>>> import numpy as np
>>> np.set_printoptions(suppress=True, linewidth=120)
>>> rnd = lambda a: np.round(a, 2) + 0
>>> mat = np.load("x.npy")
>>> print(rnd(mat))
[[ 16.41  12.68   6.86  19.49  -3.06   5.21   3.56  -1.76]
 [  9.14  -8.47  15.2   -4.07  11.18  11.09   5.3   -2.2 ]
 [ 40.73  27.04  16.33  39.35  -3.6   19.81   5.76 -10.07]
 [  7.96  15.48  -6.66  19.14  -7.16  -4.75  -4.04  -3.16]
 [ 19.59  10.18  15.73  19.03  -1.54   9.94   9.83   1.67]
 [-16.08 -12.33   1.89 -11.89   0.85 -10.63   5.8   12.62]
 [-15.33 -23.07   8.87 -23.22  10.5   -3.4    6.62   9.59]
 [  9.12   0.69   7.08   4.85   4.42   5.44   1.68  -2.88]
 [ 11.46   6.64  -9.42   6.96   6.84   3.61 -15.04 -18.93]
 [ 26.52  30.35 -11.63  35.31  -6.63   3.7  -13.8  -19.54]
 [ -3.67  -1.28  -4.44  -0.64   1.28  -5.72  -3.47  -0.7 ]
 [ -9.85  -7.09  -6.07  -8.16   3.5   -8.14  -4.46   0.31]
 [  5.   -15.09  18.67 -11.09  13.75  11.22   8.13   1.06]
 [  6.94   4.87   5.56   9.74  -1.4    0.91   4.07   2.13]
 [  8.95   0.39   9.61   5.3    3.5    5.54   4.5   -0.09]
 [  4.49   0.51   3.98   3.88   2.21   1.13   1.36  -0.4 ]
 [  4.33 -10.99  18.61  -5.91   8.62   8.19  11.04   5.62]
 [ 20.59  17.58  -1.8   22.68  -1.38   5.97  -6.23 -12.45]
 [ 16.4    7.34  19.75  16.9   -2.7    8.75  14.92   7.76]
 [ 10.14   2.48  10.23   8.07   1.85   5.45   5.63   0.94]
 [ 13.75  15.05 -14.84  15.69   1.61   0.64 -17.69 -20.31]
 [ 11.42   6.51   7.49  12.2   -0.45   4.19   4.07  -0.12]
 [  4.34   0.58   5.81   4.56   1.2    1.     3.59   1.91]
 [-13.42  -6.34  -5.62  -6.89  -0.44 -11.9   -0.95   6.21]
 [-26.58 -25.59  13.65 -24.29   2.1  -12.27  18.5   27.43]
 [-10.84 -25.2   23.66 -21.4   10.06   2.52  18.89  18.24]
 [ -7.13   8.72  -7.88  11.01 -11.28 -14.92   1.19   9.16]
 [ 19.01   0.58   6.39   4.    12.87  14.72  -6.19 -16.76]
 [  5.34  -0.89  15.33   5.7   -0.49   3.11  12.76   9.86]
 [ 20.52  10.31   2.7   14.98   4.78  10.31  -5.52 -13.99]
 [ -4.58   8.43 -19.57   6.78  -3.76 -12.75 -14.04  -7.51]
 [  8.77   6.07  -3.23   8.36   2.58   1.63  -6.47  -9.01]
 [-13.93  -8.49   3.93  -6.52  -2.61 -10.8    8.92  15.57]]
>>> # rank 4
>>> G = np.cov(mat, rowvar=False)
>>> print(np.argwhere(np.triu(np.abs(np.corrcoef(mat.T)) > 0.8, 1)))
[[0 1]
 [0 3]
 [0 5]
 [1 3]
 [2 6]
 [6 7]]
>>> print(rnd(np.median(mat, axis=0)))
[ 7.96  0.69  5.81  5.7   1.28  3.11  3.59 -0.09]
>>> print(rnd(np.corrcoef(mat[:, 4], mat[:, 0])[0, 1]))
-0.12
>>> print(rnd(np.polyfit(mat[:, 4], mat[:, 0], 1)))
[-0.29  5.95]
>>> print(np.argsort(-mat.std(axis=0).round(6), kind="stable"))
[3 0 1 7 2 6 5 4]
>>> Uu, sigma, VT = np.linalg.svd(mat)
>>> print(rnd(sigma))
[152.55  95.11  58.35  16.68   0.     0.     0.     0.  ]
>>> out = Uu[:, :4] @ np.diag(sigma[:4]) @ VT[:4]
>>> print(rnd(np.linalg.norm(mat - out, 2)), rnd(sigma[4]))
0.0 0.0
>>> print(rnd(np.linalg.norm(mat - out) / np.linalg.norm(mat)))
0.0
>>> print(rnd(np.abs(mat - out).max()))
0.0
>>> print(rnd(np.trace(np.linalg.pinv(mat) @ mat)))
4.0
>>> print(np.linalg.lstsq(mat[:-1].T, mat[-1])[2])
4
>>> print(np.allclose(mat[:-1].T @ np.linalg.lstsq(mat[:-1].T, mat[-1])[0], mat[-1]))
True
>>> print(np.unique(mat.round(6), axis=0).shape)
(33, 8)
>>> Uu, sigma, VT = np.linalg.svd(mat)
>>> vecs = VT[:(sigma > 1e-8).sum()]
>>> rng = np.random.default_rng(67)
>>> x0 = mat[2] + -3 * mat[5] + rng.integers(2) * np.eye(8)[2]
>>> print(rnd(x0))
[ 88.98  64.03  11.65  75.02  -6.15  51.69 -11.65 -47.92]
>>> print(rnd(np.diag(vecs.T @ vecs)))
[0.42 0.39 0.5  0.63 0.56 0.7  0.35 0.43]
>>> E = np.load("m.npy")
>>> print(E)
[[38  1  1  2 -2  0]
 [-2  1 -1 -1  2 -2]
 [-2 -1 42  2 -2 -2]
 [-2  0 -2 39 -2  0]
 [-2 -1  0  2 21 -2]
 [-1  0 -2  2  2 60]]
>>> print(np.allclose(E, E.T))
False
>>> assert E == E.T
Traceback (most recent call last):
  File "<python-input-31>", line 1, in <module>
    assert E == E.T
           ^^^^^^^^
ValueError: The truth value of an array with more than one element is ambiguous. Use a.any() or a.all()
>>> print(rnd(np.sort(np.abs(np.linalg.eigvals(E)))))
[ 1.12 21.1  39.14 39.14 40.5  60.13]
>>> print(rnd(np.abs(np.linalg.eigvals(E)).max()))
60.13
>>> out = E / np.sqrt((E ** 2).mean(axis=1, keepdims=True))
>>> print(rnd(out[4]))
[-0.23 -0.11  0.    0.23  2.41 -0.23]
>>> print(np.linalg.matrix_rank(out) == np.linalg.matrix_rank(E))
True
>>> Uu, sigma, VT = np.linalg.svd(E)
>>> print(rnd(sigma))
[60.36 42.   39.14 38.34 20.96  1.11]
>>> out = Uu[:, :5] @ np.diag(sigma[:5]) @ VT[:5]
>>> print(np.linalg.matrix_rank(out))
5
>>> print(rnd(np.abs(E - out).max()))
1.1
>>> X = np.load("layer8.npy")
>>> print(X)
[[1 0 0 0 0 0 0 0]
 [0 0 0 0 0 0 0 1]
 [0 0 1 0 0 0 0 0]
 [0 0 0 0 1 0 0 0]
 [0 0 0 0 0 0 1 0]
 [0 1 0 0 0 0 0 0]
 [0 0 0 1 0 0 0 0]
 [0 0 0 0 0 1 0 0]]
>>> print((np.linalg.matrix_power((X != 0) + (X.T != 0) + np.eye(8), 8) > 0).astype(int))
[[1 0 0 0 0 0 0 0]
 [0 1 0 0 0 1 0 1]
 [0 0 1 0 0 0 0 0]
 [0 0 0 1 1 0 1 0]
 [0 0 0 1 1 0 1 0]
 [0 1 0 0 0 1 0 1]
 [0 0 0 1 1 0 1 0]
 [0 1 0 0 0 1 0 1]]
